In [1]: import numpy as np

In [2]: np.set_printoptions(suppress=True, linewidth=100)

In [3]: rd = lambda a: np.round(a, 2) + 0

In [4]: W0 = np.load("w.npy")

In [5]: rd(W0)
Out[5]: 
array([[ 0.01, -0.01, -0.01,  0.06,  0.01,  0.06, -0.06,  0.01],
       [-0.01,  0.01,  0.01, -0.06, -0.01, -0.06,  0.06, -0.01],
       [-0.01,  0.01,  0.01, -0.06, -0.01, -0.06,  0.06, -0.01],
       [ 0.06, -0.06, -0.06,  0.31,  0.06,  0.31, -0.31,  0.06],
       [ 0.01, -0.01, -0.01,  0.06,  0.01,  0.06, -0.06,  0.01],
       [ 0.06, -0.06, -0.06,  0.31,  0.06,  0.31, -0.31,  0.06],
       [-0.06,  0.06,  0.06, -0.31, -0.06, -0.31,  0.31, -0.06],
       [ 0.01, -0.01, -0.01,  0.06,  0.01,  0.06, -0.06,  0.01]])

In [6]: G = W0.T @ W0

In [7]: (W0 @ W0.T).shape
Out[7]: (8, 8)

In [8]: rd(np.linalg.svd(W0, compute_uv=False) ** 2)
Out[8]: array([1., 0., 0., 0., 0., 0., 0., 0.])

In [9]: rd(np.diag(G))
Out[9]: array([0.01, 0.01, 0.01, 0.31, 0.01, 0.31, 0.31, 0.01])

In [10]: np.allclose(G, G.T)
Out[10]: True

In [11]: np.linalg.matrix_rank(G)
Out[11]: np.int64(1)

In [12]: arr = np.load("block17.npy")

In [13]: rd(arr)
Out[13]: 
array([[ 2.52,  0.8 , -0.68, -0.49,  0.5 ,  0.12, -1.02],
       [ 1.76,  0.85, -0.45, -0.74,  1.91, -0.02, -0.89],
       [ 1.76,  0.85, -0.45, -0.74,  1.91, -0.02, -0.89],
       [ 2.05,  0.86, -0.54, -0.69,  1.54,  0.02, -0.96],
       [-1.07,  0.19,  0.34, -0.54,  2.71, -0.26,  0.12],
       [-1.86, -0.85,  0.48,  0.73, -1.8 ,  0.01,  0.91],
       [ 0.19, -0.46, -0.1 ,  0.71, -2.85,  0.21,  0.24],
       [ 2.19,  0.3 , -0.64,  0.15, -1.78,  0.26, -0.65],
       [-2.45, -0.47,  0.7 ,  0.03,  1.24, -0.24,  0.81],
       [ 0.08, -0.49, -0.07,  0.72, -2.85,  0.21,  0.28],
       [-2.27, -0.35,  0.66, -0.1 ,  1.65, -0.26,  0.7 ],
       [-2.42, -0.44,  0.69,  0.  ,  1.34, -0.25,  0.79],
       [ 1.58,  0.83, -0.4 , -0.76,  2.09, -0.05, -0.83]])

In [14]: U, sv, vt = np.linalg.svd(arr)

In [15]: vecs = vt[:(sv > 1e-8).sum()]

In [16]: rng = np.random.default_rng(759)

In [17]: x0 = arr[6] + -3 * arr[7] + rng.integers(2) * np.eye(7)[0]

In [18]: rd(x0)
Out[18]: array([-5.39, -1.36,  1.81,  0.26,  2.49, -0.58,  2.2 ])

In [19]: np.linalg.matrix_rank(np.vstack([arr, x0]))
Out[19]: np.int64(3)

In [20]: rd(vecs.T @ vecs)
Out[20]: 
array([[ 0.76,  0.2 , -0.21, -0.09, -0.08,  0.05, -0.28],
       [ 0.2 ,  0.08, -0.05, -0.06,  0.14,  0.  , -0.09],
       [-0.21, -0.05,  0.06,  0.02,  0.04, -0.02,  0.08],
       [-0.09, -0.06,  0.02,  0.07, -0.22,  0.01,  0.06],
       [-0.08,  0.14,  0.04, -0.22,  0.9 , -0.07, -0.07],
       [ 0.05,  0.  , -0.02,  0.01, -0.07,  0.01, -0.01],
       [-0.28, -0.09,  0.08,  0.06, -0.07, -0.01,  0.12]])

In [21]: np.allclose(vecs.T @ vecs @ x0, x0)
Out[21]: False

In [22]: rd(np.diag(vecs.T @ vecs))
Out[22]: array([0.76, 0.08, 0.06, 0.07, 0.9 , 0.01, 0.12])

In [23]: m1 = np.load("arr.npy")

In [24]: rd(m1)
Out[24]: 
array([[ 0.55,  0.09, -0.09, -0.45, -0.45, -0.27, -0.45],
       [ 0.09,  0.98,  0.02,  0.09,  0.09,  0.05,  0.09],
       [-0.09,  0.02,  0.98, -0.09, -0.09, -0.05, -0.09],
       [-0.45,  0.09, -0.09,  0.55, -0.45, -0.27, -0.45],
       [-0.45,  0.09, -0.09, -0.45,  0.55, -0.27, -0.45],
       [-0.27,  0.05, -0.05, -0.27, -0.27,  0.84, -0.27],
       [-0.45,  0.09, -0.09, -0.45, -0.45, -0.27,  0.55]])

In [25]: w, vecs = np.linalg.eigh(m1)

In [26]: x0 = np.array([5, 5, 0, 2, 0, 3, -2])

In [27]: rd(vecs * np.maximum(w, 0) @ vecs.T)
Out[27]: 
array([[ 0.77,  0.05, -0.05, -0.23, -0.23, -0.14, -0.23],
       [ 0.05,  0.99,  0.01,  0.05,  0.05,  0.03,  0.05],
       [-0.05,  0.01,  0.99, -0.05, -0.05, -0.03, -0.05],
       [-0.23,  0.05, -0.05,  0.77, -0.23, -0.14, -0.23],
       [-0.23,  0.05, -0.05, -0.23,  0.77, -0.14, -0.23],
       [-0.14,  0.03, -0.03, -0.14, -0.14,  0.92, -0.14],
       [-0.23,  0.05, -0.05, -0.23, -0.23, -0.14,  0.77]])

In [28]: E = np.loadtxt("m.csv", delimiter=",")

In [29]: E
Out[29]: 
array([[0., 1., 1.],
       [1., 0., 1.],
       [1., 1., 0.]])

In [30]: # symmetric

In [31]: def softmax(z):
    ...:     e = np.exp(z - z.max(axis=-1, keepdims=True))
    ...:     return e / e.sum(axis=-1, keepdims=True)
    ...: 

In [32]: rd(softmax(10 * E[0]))
Out[32]: array([0. , 0.5, 0.5])

In [33]: rd(softmax(E[0] + 3))
Out[33]: array([0.16, 0.42, 0.42])

In [34]: softmax(E).sum(axis=1)
Out[34]: array([1., 1., 1.])

In [35]: rd(softmax(E[0]))
Out[35]: array([0.16, 0.42, 0.42])

In [36]: S = E @ E.T / np.sqrt(3)

In [37]: rd(softmax(S))
Out[37]: 
array([[0.47, 0.26, 0.26],
       [0.26, 0.47, 0.26],
       [0.26, 0.26, 0.47]])

In [38]: softmax(S).round(6).argmax(axis=1)
Out[38]: array([0, 1, 2])

In [39]: rd(softmax(S)[0] @ E)
Out[39]: array([0.53, 0.74, 0.74])

In [40]: w, vecs = np.linalg.eigh(E)

In [41]: np.abs(vecs[:, -1]).round(6).argmax()
Out[41]: np.int64(0)

In [42]: rd(vecs @ np.diag(w) @ vecs.T)
Out[42]: 
array([[0., 1., 1.],
       [1., 0., 1.],
       [1., 1., 0.]])

In [43]: rd(np.linalg.svd(E, compute_uv=False))
Out[43]: array([2., 1., 1.])

In [44]: rd(np.abs(vecs[:, -1]))
Out[44]: array([0.58, 0.58, 0.58])

In [45]: rd(np.linalg.eigvalsh(E @ E))
Out[45]: array([1., 1., 4.])

In [46]: rd(vecs.T @ vecs)
Out[46]: 
array([[1., 0., 0.],
       [0., 1., 0.],
       [0., 0., 1.]])

In [47]: r0 = np.array([0, 6, 7])

In [48]: np.polyval(r0, E[2])
Out[48]: array([13., 13.,  7.])

In [49]: np.convolve(E[2], r0)
Out[49]: array([ 0.,  6., 13.,  7.,  0.])

In [50]: np.cross(E[2, :3], E[0, :3])
Out[50]: array([ 1., -1.,  1.])
